$ python -q
>>> import numpy as np
>>> np.set_printoptions(precision=2, suppress=True, linewidth=160, legacy="1.25")
>>> M = np.load("layer14.npy")
>>> M
array([[ 1,  1,  0,  0,  0,  0],
       [-2,  3,  0,  0,  0,  0],
       [-1,  3,  0,  0,  0,  0],
       [ 0,  0,  1,  1,  0,  0],
       [ 0,  0, -2,  3,  0,  0],
       [ 0,  0, -1,  3,  0,  0],
       [ 0,  0,  0,  0,  1,  1],
       [ 0,  0,  0,  0, -2,  3],
       [ 0,  0,  0,  0, -1,  3]])
>>> C2 = M.T @ M
>>> np.linalg.eigvalsh(C2)[::-1]
array([22.81, 22.81, 22.81,  2.19,  2.19,  2.19])
>>> np.diag(C2)
array([ 6, 19,  6, 19,  6, 19])
>>> np.linalg.svd(M, compute_uv=False) ** 2
array([22.81, 22.81, 22.81,  2.19,  2.19,  2.19])
>>> x = np.array([-2, -3, -2, -1, 3, -1])
>>> y = M @ x
>>> y
array([-5, -5, -7, -3,  1, -1,  2, -9, -6])
>>> rng = np.random.default_rng(726)
>>> y = y + 0.02 * rng.normal(size=9)
>>> y
array([-5.03, -5.03, -7.04, -3.  ,  1.02, -1.  ,  1.99, -9.  , -6.01])
>>> b, *_ = np.linalg.lstsq(M, y)
>>> b.round()
array([-2., -3., -2., -1.,  3., -1.])
>>> np.round(M.T @ (y - M @ b), 2) + 0
array([0., 0., 0., 0., 0., 0.])
>>> round(np.linalg.norm(y - M @ b), 2)
0.01
>>> proj = M @ np.linalg.solve(M.T @ M, M.T)
>>> np.round(np.linalg.eigvalsh(proj), 2) + 0
array([0., 0., 0., 1., 1., 1., 1., 1., 1.])
>>> proj
array([[ 0.82, -0.24,  0.3 ,  0.  ,  0.  ,  0.  ,  0.  ,  0.  ,  0.  ],
       [-0.24,  0.68,  0.4 ,  0.  ,  0.  ,  0.  ,  0.  ,  0.  ,  0.  ],
       [ 0.3 ,  0.4 ,  0.5 ,  0.  ,  0.  ,  0.  ,  0.  ,  0.  ,  0.  ],
       [ 0.  ,  0.  ,  0.  ,  0.82, -0.24,  0.3 ,  0.  ,  0.  ,  0.  ],
       [ 0.  ,  0.  ,  0.  , -0.24,  0.68,  0.4 ,  0.  ,  0.  ,  0.  ],
       [ 0.  ,  0.  ,  0.  ,  0.3 ,  0.4 ,  0.5 ,  0.  ,  0.  ,  0.  ],
       [ 0.  ,  0.  ,  0.  ,  0.  ,  0.  ,  0.  ,  0.82, -0.24,  0.3 ],
       [ 0.  ,  0.  ,  0.  ,  0.  ,  0.  ,  0.  , -0.24,  0.68,  0.4 ],
       [ 0.  ,  0.  ,  0.  ,  0.  ,  0.  ,  0.  ,  0.3 ,  0.4 ,  0.5 ]])
>>> lab = rng.permutation(6)
>>> M2 = M[:, lab] * rng.choice([-1, 1], 6)
>>> M2
array([[ 0,  1,  0, -1,  0,  0],
       [ 0, -2,  0, -3,  0,  0],
       [ 0, -1,  0, -3,  0,  0],
       [ 0,  0,  0,  0, -1,  1],
       [ 0,  0,  0,  0,  2,  3],
       [ 0,  0,  0,  0,  1,  3],
       [ 1,  0,  1,  0,  0,  0],
       [-2,  0,  3,  0,  0,  0],
       [-1,  0,  3,  0,  0,  0]])
>>> Uu, _, VT = np.linalg.svd(M.T @ M2)
>>> np.round(np.linalg.lstsq(M, M2)[0], 2) + 0
array([[ 0.,  1.,  0.,  0.,  0.,  0.],
       [ 0.,  0.,  0., -1.,  0.,  0.],
       [ 0.,  0.,  0.,  0., -1.,  0.],
       [ 0.,  0.,  0.,  0.,  0.,  1.],
       [ 1.,  0.,  0.,  0.,  0.,  0.],
       [ 0.,  0.,  1.,  0.,  0.,  0.]])
>>> lab
array([4, 0, 5, 1, 2, 3])
>>> M2 = np.c_[M[:, :5] @ np.array([[3, 0, 0, 2, 0],
...     [1, 3, 2, 2, 3],
...     [2, 0, 1, 3, 0],
...     [1, 1, 0, 3, 0],
...     [0, 3, 1, 3, 3]]), np.array([0, 1, 3, 0, 1, 3, 1, 2, 0])]
>>> M2
array([[ 4,  3,  2,  4,  3,  0],
       [-3,  9,  6,  2,  9,  1],
       [ 0,  9,  6,  4,  9,  3],
       [ 3,  1,  1,  6,  0,  0],
       [-1,  3, -2,  3,  0,  1],
       [ 1,  3, -1,  6,  0,  3],
       [ 0,  3,  1,  3,  3,  1],
       [ 0, -6, -2, -6, -6,  2],
       [ 0, -3, -1, -3, -3,  0]])
>>> np.round(np.linalg.lstsq(M, M2[:, 0])[0], 2) + 0
array([3., 1., 2., 1., 0., 0.])
>>> feats = np.load("block14.npy")
>>> feats
array([[  4.27,  -0.83,   6.15,   1.25,  -6.1 ,  -5.42,  -2.21,   4.42,  -2.19,   8.15,   1.05,   3.8 ],
       [ -2.74,   0.14,  -3.8 ,  -2.12,   2.84,   3.36,  -0.2 ,  -2.41,   0.4 ,  -4.94,  -0.06,  -2.96],
       [ -1.79,  -0.86,  -1.9 ,  -3.42,  -0.15,  -0.54,  -3.05,   0.09,   0.36,  -1.95,   1.45,  -1.93],
       [  1.56,  -4.25,   3.72,  -5.83,  -9.31,  -8.63, -12.31,   5.6 ,  -2.86,   7.07,   4.32,   0.29],
       [ -0.7 ,   2.77,  -1.53,   4.6 ,   6.17,   5.86,   9.  ,  -3.99,   1.96,  -3.79,  -2.78,  -0.55],
       [  0.67,  -0.8 ,   2.03,  -1.56,  -3.14,  -2.88,  -3.63,   2.28,  -1.02,   3.01,   1.05,   0.67],
       [  6.57,   1.54,   7.96,   8.12,  -2.68,  -3.01,   6.74,   1.51,  -1.67,   8.42,  -2.39,   6.96],
       [  9.36,   0.06,  11.42,   5.73,  -9.2 ,  -9.4 ,   0.25,   6.12,  -2.61,  15.09,  -0.72,   9.09]])
>>> M2 = feats + rng.integers(-2, 3, (8, 2)) @ rng.integers(-2, 3, (2, 12))
>>> M2
array([[  6.27,  -1.83,   9.15,   2.25,  -7.1 ,  -1.42,  -1.21,   5.42,   2.81,   6.15,   0.05,   5.8 ],
       [ -3.74,   0.14,  -5.8 ,  -2.12,   3.84,   0.36,  -1.2 ,  -2.41,  -2.6 ,  -4.94,  -0.06,  -3.96],
       [ -0.79,   0.14,   1.1 ,  -4.42,  -2.15,   4.46,  -1.05,  -0.91,   4.36,   0.05,   2.45,  -0.93],
       [  2.56,  -5.25,   4.72,  -4.83,  -9.31,  -7.63, -12.31,   6.6 ,  -0.86,   5.07,   3.32,   1.29],
       [ -0.7 ,   0.77,  -3.53,   6.6 ,   8.17,   1.86,   7.  ,  -1.99,  -0.04,  -7.79,  -4.78,  -0.55],
       [  1.67,  -0.8 ,   4.03,  -1.56,  -4.14,   0.12,  -2.63,   2.28,   1.98,   3.01,   1.05,   1.67],
       [  8.57,   0.54,  10.96,   9.12,  -3.68,   0.99,   7.74,   2.51,   3.33,   6.42,  -3.39,   8.96],
       [ 11.36,  -2.94,  12.42,   8.73,  -8.2 ,  -9.4 ,  -0.75,   9.12,   0.39,   9.09,  -3.72,  11.09]])
>>> np.linalg.matrix_rank(M2 - feats, tol=1e-8)
2
>>> np.abs(M2 - feats).sum(axis=1)
array([24., 12., 24., 12., 24., 12., 24., 28.])
>>> np.round(np.linalg.svd(M2 - feats, compute_uv=False), 2) + 0
array([16.48, 12.51,  0.  ,  0.  ,  0.  ,  0.  ,  0.  ,  0.  ])
>>> M2 - feats
array([[ 2., -1.,  3.,  1., -1.,  4.,  1.,  1.,  5., -2., -1.,  2.],
       [-1.,  0., -2.,  0.,  1., -3., -1.,  0., -3.,  0.,  0., -1.],
       [ 1.,  1.,  3., -1., -2.,  5.,  2., -1.,  4.,  2.,  1.,  1.],
       [ 1., -1.,  1.,  1.,  0.,  1.,  0.,  1.,  2., -2., -1.,  1.],
       [ 0., -2., -2.,  2.,  2., -4., -2.,  2., -2., -4., -2.,  0.],
       [ 1.,  0.,  2.,  0., -1.,  3.,  1.,  0.,  3.,  0.,  0.,  1.],
       [ 2., -1.,  3.,  1., -1.,  4.,  1.,  1.,  5., -2., -1.,  2.],
       [ 2., -3.,  1.,  3.,  1.,  0., -1.,  3.,  3., -6., -3.,  2.]])
>>> u, g = M2[5], M2[1]
>>> np.round(u @ u, 2)
68.24
>>> p = (u @ g) / (u @ u) * u
>>> p
array([-1.75,  0.84, -4.21,  1.63,  4.33, -0.13,  2.75, -2.38, -2.07, -3.15, -1.1 , -1.75])
>>> np.round((g - p) @ u, 2)
-0.0
>>> np.linalg.matrix_rank(np.outer(u, g))
1
>>> E = np.loadtxt("data.csv", delimiter=",")
>>> E
array([[-5.,  0.,  0.,  0.,  0.,  0.,  0.,  0.,  0.,  0.,  0.],
       [ 0., -6.,  0.,  0.,  0.,  0.,  0.,  0.,  0.,  0.,  0.],
       [ 0.,  0., -2.,  0.,  0.,  0.,  0.,  0.,  0.,  0.,  0.],
       [ 0.,  0.,  0.,  8.,  0.,  0.,  0.,  0.,  0.,  0.,  0.],
       [ 0.,  0.,  0.,  0.,  1.,  0.,  0.,  0.,  0.,  0.,  0.],
       [ 0.,  0.,  0.,  0.,  0.,  3.,  0.,  0.,  0.,  0.,  0.],
       [ 0.,  0.,  0.,  0.,  0.,  0.,  7.,  0.,  0.,  0.,  0.],
       [ 0.,  0.,  0.,  0.,  0.,  0.,  0.,  2.,  0.,  0.,  0.],
       [ 0.,  0.,  0.,  0.,  0.,  0.,  0.,  0., -3.,  0.,  0.],
       [ 0.,  0.,  0.,  0.,  0.,  0.,  0.,  0.,  0., -1.,  0.],
       [ 0.,  0.,  0.,  0.,  0.,  0.,  0.,  0.,  0.,  0., -9.]])
>>> # triangular, det is the product of the diagonal
>>> evals, vecs = np.linalg.eigh(E)
>>> x = np.array([0, 1, 1, 1, 0, -1, -2, 2, -2, 2, -1])
>>> (np.sign(vecs[:, -1].round(6)) == np.sign(vecs[0, -1].round(6))).astype(int)
array([1, 1, 1, 0, 1, 1, 1, 1, 1, 1, 1])
>>> np.abs(E).sum(axis=1).max(), np.abs(evals).max()
(9.0, 9.0)
>>> round(x @ E @ x / (x @ x), 2), evals[0], evals[-1]
(0.67, -9.0, 8.0)
>>> vecs * np.maximum(evals, 0) @ vecs.T
array([[0., 0., 0., 0., 0., 0., 0., 0., 0., 0., 0.],
       [0., 0., 0., 0., 0., 0., 0., 0., 0., 0., 0.],
       [0., 0., 0., 0., 0., 0., 0., 0., 0., 0., 0.],
       [0., 0., 0., 8., 0., 0., 0., 0., 0., 0., 0.],
       [0., 0., 0., 0., 1., 0., 0., 0., 0., 0., 0.],
       [0., 0., 0., 0., 0., 3., 0., 0., 0., 0., 0.],
       [0., 0., 0., 0., 0., 0., 7., 0., 0., 0., 0.],
       [0., 0., 0., 0., 0., 0., 0., 2., 0., 0., 0.],
       [0., 0., 0., 0., 0., 0., 0., 0., 0., 0., 0.],
       [0., 0., 0., 0., 0., 0., 0., 0., 0., 0., 0.],
       [0., 0., 0., 0., 0., 0., 0., 0., 0., 0., 0.]])
>>> data = np.load("m.npy")
>>> data
array([[0, 0, 1, 0, 0, 0, 0, 0, 0, 0, 0, 0, 0],
       [0, 0, 0, 0, 0, 0, 1, 0, 0, 0, 0, 0, 0],
       [1, 0, 0, 0, 0, 0, 0, 0, 0, 0, 0, 0, 0],
       [0, 0, 0, 1, 0, 0, 0, 0, 0, 0, 0, 0, 0],
       [0, 1, 0, 0, 0, 0, 0, 0, 0, 0, 0, 0, 0],
       [0, 0, 0, 0, 0, 0, 0, 0, 0, 1, 0, 0, 0],
       [0, 0, 0, 0, 0, 0, 0, 0, 0, 0, 1, 0, 0],
       [0, 0, 0, 0, 0, 0, 0, 1, 0, 0, 0, 0, 0],
       [0, 0, 0, 0, 0, 0, 0, 0, 0, 0, 0, 0, 1],
       [0, 0, 0, 0, 0, 0, 0, 0, 0, 0, 0, 1, 0],
       [0, 0, 0, 0, 0, 0, 0, 0, 1, 0, 0, 0, 0],
       [0, 0, 0, 0, 1, 0, 0, 0, 0, 0, 0, 0, 0],
       [0, 0, 0, 0, 0, 1, 0, 0, 0, 0, 0, 0, 0]])
>>> # columns are unit length and at right angles
>>> x = np.array([-3, -1, -3, 2, 0, -2, 2, -2, 0, -1, 0, 3, -3])
>>> round(float(np.linalg.norm(x)), 2), round(float(np.linalg.norm(data @ x)), 2)
(7.35, 7.35)
>>> x = np.array([2, 0, 3, 0, 1, 0, 3, 2, 1, 0, 2, 0, 1])
>>> y = data @ x
>>> b, lr = np.zeros(13), 1 / np.linalg.norm(data, 2) ** 2
>>> for i in range(20):
...     b -= lr * data.T @ (data @ b - y)
...     if i % 5 == 0: print(i, round(np.linalg.norm(data @ b - y), 2))
... 
0 0.0
5 0.0
10 0.0
15 0.0
>>> b
array([2., 0., 3., 0., 1., 0., 3., 2., 1., 0., 2., 0., 1.])
>>> F = np.maximum(np.array([[1],
...     [0],
...     [0],
...     [2],
...     [3],
...     [5],
...     [2],
...     [2],
...     [3],
...     [5],
...     [3],
...     [5],
...     [3],
...     [3],
...     [1],
...     [0],
...     [1],
...     [2],
...     [1],
...     [0],
...     [0],
...     [0],
...     [0],
...     [5],
...     [3],
...     [5],
...     [0],
...     [3],
...     [5],
...     [5],
...     [2],
...     [1],
...     [3],
...     [0],
...     [1],
...     [4],
...     [3],
...     [2],
...     [1],
...     [4],
...     [1],
...     [2],
...     [3]]) @ np.array([[3, 1, 3, 1]]) + np.array([0, 1, -2, 2]), 0)
>>> F
array([[ 3,  2,  1,  3],
       [ 0,  1,  0,  2],
       [ 0,  1,  0,  2],
       [ 6,  3,  4,  4],
       [ 9,  4,  7,  5],
       [15,  6, 13,  7],
       [ 6,  3,  4,  4],
       [ 6,  3,  4,  4],
       [ 9,  4,  7,  5],
       [15,  6, 13,  7],
       [ 9,  4,  7,  5],
       [15,  6, 13,  7],
       [ 9,  4,  7,  5],
       [ 9,  4,  7,  5],
       [ 3,  2,  1,  3],
       [ 0,  1,  0,  2],
       [ 3,  2,  1,  3],
       [ 6,  3,  4,  4],
       [ 3,  2,  1,  3],
       [ 0,  1,  0,  2],
       [ 0,  1,  0,  2],
       [ 0,  1,  0,  2],
       [ 0,  1,  0,  2],
       [15,  6, 13,  7],
       [ 9,  4,  7,  5],
       [15,  6, 13,  7],
       [ 0,  1,  0,  2],
       [ 9,  4,  7,  5],
       [15,  6, 13,  7],
       [15,  6, 13,  7],
       [ 6,  3,  4,  4],
       [ 3,  2,  1,  3],
       [ 9,  4,  7,  5],
       [ 0,  1,  0,  2],
       [ 3,  2,  1,  3],
       [12,  5, 10,  6],
       [ 9,  4,  7,  5],
       [ 6,  3,  4,  4],
       [ 3,  2,  1,  3],
       [12,  5, 10,  6],
       [ 3,  2,  1,  3],
       [ 6,  3,  4,  4],
       [ 9,  4,  7,  5]])
>>> # looks like rank 3
>>> Uu, s, VT = np.linalg.svd(F, full_matrices=False)
>>> (s > 1e-8).sum()
3
>>> np.abs(Uu[:, 0]).round(6).argmax()
5
>>> np.round(Uu.T @ F @ VT.T, 2) + 0
array([[79.64,  0.  ,  0.  ,  0.  ],
       [ 0.  ,  9.55,  0.  ,  0.  ],
       [ 0.  ,  0.  ,  2.57,  0.  ],
       [ 0.  ,  0.  ,  0.  ,  0.  ]])
>>> s.round(2) + 0
array([79.64,  9.55,  2.57,  0.  ])
>>> np.round(s / s[0], 2) + 0
array([1.  , 0.12, 0.03, 0.  ])
>>> np.cumsum(s ** 2) / np.sum(s ** 2)
array([0.98, 1.  , 1.  , 1.  ])
>>> Uu.shape, s.shape, VT.shape
((43, 4), (4,), (4, 4))
>>> Xc = F - F.mean(axis=0)
>>> vecs = np.linalg.svd(Xc)[2][:3]
>>> M2 = Xc - Xc @ vecs.T @ vecs
>>> round(float(np.linalg.norm(M2) / np.linalg.norm(Xc)), 2)
0.0
>>> np.round(np.cov(Xc @ vecs.T, rowvar=False), 2) + 0
array([[53.4 ,  0.  ,  0.  ],
       [ 0.  ,  0.22,  0.  ],
       [ 0.  ,  0.  ,  0.  ]])
>>> W0 = np.loadtxt("arr.csv", delimiter=",")
>>> W0
array([[ 0.,  3.,  0.,  3.,  2., -3.,  8., -1.,  2., -3., -3.,  1., -2.,  0.],
       [ 0., -2.,  0.,  3.,  2., -2.,  8.,  2.,  1.,  2.,  2.,  1.,  3.,  1.],
       [-2., -1., -2.,  0.,  1.,  2.,  4., -3.,  0., -1., -3.,  0., -2.,  0.],
       [ 3., -3., -2., -1.,  1.,  3.,  4., -1., -2.,  3.,  2.,  1.,  3.,  3.],
       [-2., -3.,  1., -2.,  3., -2., 12.,  1., -3.,  0.,  3., -2., -3.,  3.],
       [ 2.,  3.,  2.,  3.,  0., -2.,  0., -2.,  0., -1.,  2., -3., -1.,  3.],
       [ 0.,  3.,  0., -3., -2., -3., -8.,  1.,  0.,  2.,  0.,  0., -1., -1.]])
>>> C2 = W0.T @ W0
>>> np.round(np.linalg.eigvalsh(C2)[::-1], 2) + 0
array([427.81, 122.46,  72.48,  61.17,  42.12,  15.97,   4.99,   0.  ,   0.  ,   0.  ,   0.  ,   0.  ,   0.  ,   0.  ])
>>> (W0 @ W0.T).shape
(7, 7)
>>> u, g = data[8], data[4]
>>> u @ u
1
>>> p = (u @ g) / (u @ u) * u
>>> np.linalg.matrix_rank(np.outer(u, g))
1
>>> (g - p) @ u
0.0
>>> np.round(np.linalg.norm(u + g) ** 2 + np.linalg.norm(u - g) ** 2, 2)
4.0
>>> p
array([0., 0., 0., 0., 0., 0., 0., 0., 0., 0., 0., 0., 0.])
>>> K = np.load("dump.npy")
>>> K
array([[2.02, 3.  , 3.  , 3.  , 3.  , 3.  , 0.  , 2.  ],
       [0.  , 3.02, 2.  , 1.  , 1.  , 3.  , 0.  , 0.  ],
       [0.  , 0.  , 3.02, 2.  , 0.  , 3.  , 1.  , 3.  ],
       [3.  , 0.  , 2.  , 0.02, 3.  , 2.  , 1.  , 1.  ],
       [1.  , 1.  , 3.  , 3.  , 0.02, 3.  , 3.  , 0.  ],
       [0.  , 2.  , 1.  , 1.  , 1.  , 1.02, 1.  , 2.  ],
       [0.  , 0.  , 3.  , 2.  , 3.  , 2.  , 1.02, 1.  ],
       [2.  , 3.  , 3.  , 3.  , 3.  , 3.  , 0.  , 2.02]])
>>> K.reshape(2, -1)
array([[2.02, 3.  , 3.  , 3.  , 3.  , 3.  , 0.  , 2.  , 0.  , 3.02, 2.  , 1.  , 1.  , 3.  , 0.  , 0.  , 0.  , 0.  , 3.02, 2.  , 0.  , 3.  , 1.  , 3.  , 3.  ,
        0.  , 2.  , 0.02, 3.  , 2.  , 1.  , 1.  ],
       [1.  , 1.  , 3.  , 3.  , 0.02, 3.  , 3.  , 0.  , 0.  , 2.  , 1.  , 1.  , 1.  , 1.02, 1.  , 2.  , 0.  , 0.  , 3.  , 2.  , 3.  , 2.  , 1.02, 1.  , 2.  ,
        3.  , 3.  , 3.  , 3.  , 3.  , 0.  , 2.02]])
>>> blk = K.reshape(8, 2, -1)
>>> blk.sum(axis=1)
array([[5.02, 6.  , 3.  , 5.  ],
       [1.  , 6.02, 2.  , 1.  ],
       [0.  , 3.  , 4.02, 5.  ],
       [6.  , 2.  , 3.  , 1.02],
       [1.02, 4.  , 6.  , 3.  ],
       [1.  , 3.02, 2.  , 3.  ],
       [3.  , 2.  , 4.02, 3.  ],
       [5.  , 6.  , 3.  , 5.02]])
>>> np.einsum("ihd,ihd->ih", blk, blk)
array([[31.08, 22.  ],
       [14.12, 10.  ],
       [13.12, 19.  ],
       [13.  , 15.  ],
       [20.  , 18.  ],
       [ 6.  ,  7.04],
       [13.  , 15.04],
       [31.  , 22.08]])
>>> blk.transpose(1, 0, 2)
array([[[2.02, 3.  , 3.  , 3.  ],
        [0.  , 3.02, 2.  , 1.  ],
        [0.  , 0.  , 3.02, 2.  ],
        [3.  , 0.  , 2.  , 0.02],
        [1.  , 1.  , 3.  , 3.  ],
        [0.  , 2.  , 1.  , 1.  ],
        [0.  , 0.  , 3.  , 2.  ],
        [2.  , 3.  , 3.  , 3.  ]],

       [[3.  , 3.  , 0.  , 2.  ],
        [1.  , 3.  , 0.  , 0.  ],
        [0.  , 3.  , 1.  , 3.  ],
        [3.  , 2.  , 1.  , 1.  ],
        [0.02, 3.  , 3.  , 0.  ],
        [1.  , 1.02, 1.  , 2.  ],
        [3.  , 2.  , 1.02, 1.  ],
        [3.  , 3.  , 0.  , 2.02]]])
